% ipython --no-banner

In [1]: import numpy as np

In [2]: import numpy.linalg as la

In [3]: np.set_printoptions(precision=3, suppress=True, linewidth=100, sign=" ")

In [4]: A = np.load("sample17.npy")

In [5]: A.round(3) + 0
Out[5]: 
array([[ -3.9  ,   7.899, -19.674,   1.962, -11.749,   7.899,  -9.837,  -1.937, -13.737],
       [ -1.825,   5.52 , -12.492,   1.099,  -6.41 ,   5.52 ,  -6.246,  -0.726,  -8.071],
       [ -1.698,   5.347, -12.014,   1.039,  -6.07 ,   5.347,  -6.007,  -0.66 ,  -7.705],
       [ -1.25 ,   4.696, -10.259,   0.816,  -4.847,   4.696,  -5.13 ,  -0.434,  -6.379],
       [ -1.136,   4.517,  -9.794,   0.756,  -4.529,   4.517,  -4.897,  -0.38 ,  -6.032],
       [ -0.836,   4.014,  -8.52 ,   0.59 ,  -3.679,   4.014,  -4.26 ,  -0.246,  -5.096],
       [ -0.553,   3.476,  -7.22 ,   0.42 ,  -2.845,   3.476,  -3.61 ,  -0.134,  -4.164],
       [ -0.26 ,   2.809,  -5.699,   0.219,  -1.924,   2.809,  -2.85 ,  -0.041,  -3.109],
       [ -0.076,   2.278,  -4.565,   0.072,  -1.292,   2.278,  -2.282,  -0.005,  -2.359],
       [  0.016,   1.933,  -3.866,  -0.017,  -0.934,   1.933,  -1.933,   0.   ,  -1.917],
       [  0.07 ,   1.682,  -3.376,  -0.076,  -0.701,   1.682,  -1.688,  -0.006,  -1.618],
       [  0.113,   1.407,  -2.857,  -0.135,  -0.476,   1.407,  -1.429,  -0.022,  -1.315],
       [  0.117,   0.442,  -1.148,  -0.249,   0.013,   0.442,  -0.574,  -0.132,  -0.457],
       [  0.05 ,   0.134,  -0.551,  -0.192,   0.032,   0.134,  -0.276,  -0.142,  -0.226],
       [  0.   ,   0.   ,  -0.027,  -0.013,   0.   ,   0.   ,  -0.013,  -0.013,  -0.013],
       [  0.003,   0.005,   0.103,   0.054,   0.003,   0.005,   0.051,   0.057,   0.054],
       [  0.195,   0.283,   0.859,   0.518,   0.248,   0.283,   0.43 ,   0.713,   0.625],
       [  0.574,   0.718,   1.629,   0.958,   0.789,   0.718,   0.814,   1.532,   1.388],
       [  0.818,   0.965,   2.06 ,   1.178,   1.154,   0.965,   1.03 ,   1.996,   1.848],
       [  1.179,   1.305,   2.669,   1.46 ,   1.706,   1.305,   1.335,   2.64 ,   2.514],
       [  1.676,   1.735,   3.48 ,   1.799,   2.484,   1.735,   1.74 ,   3.475,   3.416],
       [  4.928,   4.064,   8.643,   3.457,   7.824,   4.064,   4.322,   8.385,   9.25 ],
       [  4.955,   4.081,   8.686,   3.469,   7.869,   4.081,   4.343,   8.423,   9.297]])

In [6]: left, sigma, Vt = la.svd(A)

In [7]: vecs = Vt[:(sigma > 1e-8).sum()]

In [8]: rng = np.random.default_rng(160)

In [9]: x0 = A[12] + 3 * A[17] + rng.integers(2) * np.eye(9)[7]

In [10]: x0
Out[10]: array([ 1.84 ,  2.596,  3.738,  2.626,  2.381,  2.596,  1.869,  4.465,  3.708])

In [11]: np.round(la.norm(x0 - vecs.T @ vecs @ x0), 3)
Out[11]: np.float64(0.0)

In [12]: np.diag(vecs.T @ vecs)
Out[12]: array([ 0.169,  0.315,  0.579,  0.336,  0.573,  0.315,  0.145,  0.302,  0.268])

In [13]: np.allclose(vecs.T @ vecs @ x0, x0)
Out[13]: True

In [14]: la.matrix_rank(np.vstack([A, x0]))
Out[14]: np.int64(3)

In [15]: W0 = np.loadtxt("data.csv", delimiter=",")

In [16]: W0
Out[16]: 
array([[ 0.359,  0.113, -0.415,  0.038,  0.716,  0.415],
       [ 0.113,  0.98 ,  0.073, -0.007, -0.126, -0.073],
       [-0.415,  0.073,  0.732,  0.024,  0.463,  0.268],
       [ 0.038, -0.007,  0.024,  0.998, -0.042, -0.024],
       [ 0.716, -0.126,  0.463, -0.042,  0.2  , -0.463],
       [ 0.415, -0.073,  0.268, -0.024, -0.463,  0.732]])

In [17]: la.svd(W0, compute_uv=False)
Out[17]: array([ 1.,  1.,  1.,  1.,  1.,  1.])

In [18]: la.norm(W0, axis=0)
Out[18]: array([ 1.,  1.,  1.,  1.,  1.,  1.])

In [19]: def softmax(z):
    ...:     e = np.exp(z - z.max(axis=-1, keepdims=True))
    ...:     return e / e.sum(axis=-1, keepdims=True)
    ...: 

In [20]: np.round(softmax(10 * W0[1]), 3) + 0
Out[20]: array([ 0.,  1.,  0.,  0.,  0.,  0.])

In [21]: softmax(W0[1])
Out[21]: array([ 0.146,  0.348,  0.14 ,  0.13 ,  0.115,  0.121])

In [22]: scores = W0 @ W0.T / np.sqrt(6)

In [23]: softmax(scores)
Out[23]: 
array([[ 0.231,  0.154,  0.154,  0.154,  0.154,  0.154],
       [ 0.154,  0.231,  0.154,  0.154,  0.154,  0.154],
       [ 0.154,  0.154,  0.231,  0.154,  0.154,  0.154],
       [ 0.154,  0.154,  0.154,  0.231,  0.154,  0.154],
       [ 0.154,  0.154,  0.154,  0.154,  0.231,  0.154],
       [ 0.154,  0.154,  0.154,  0.154,  0.154,  0.231]])
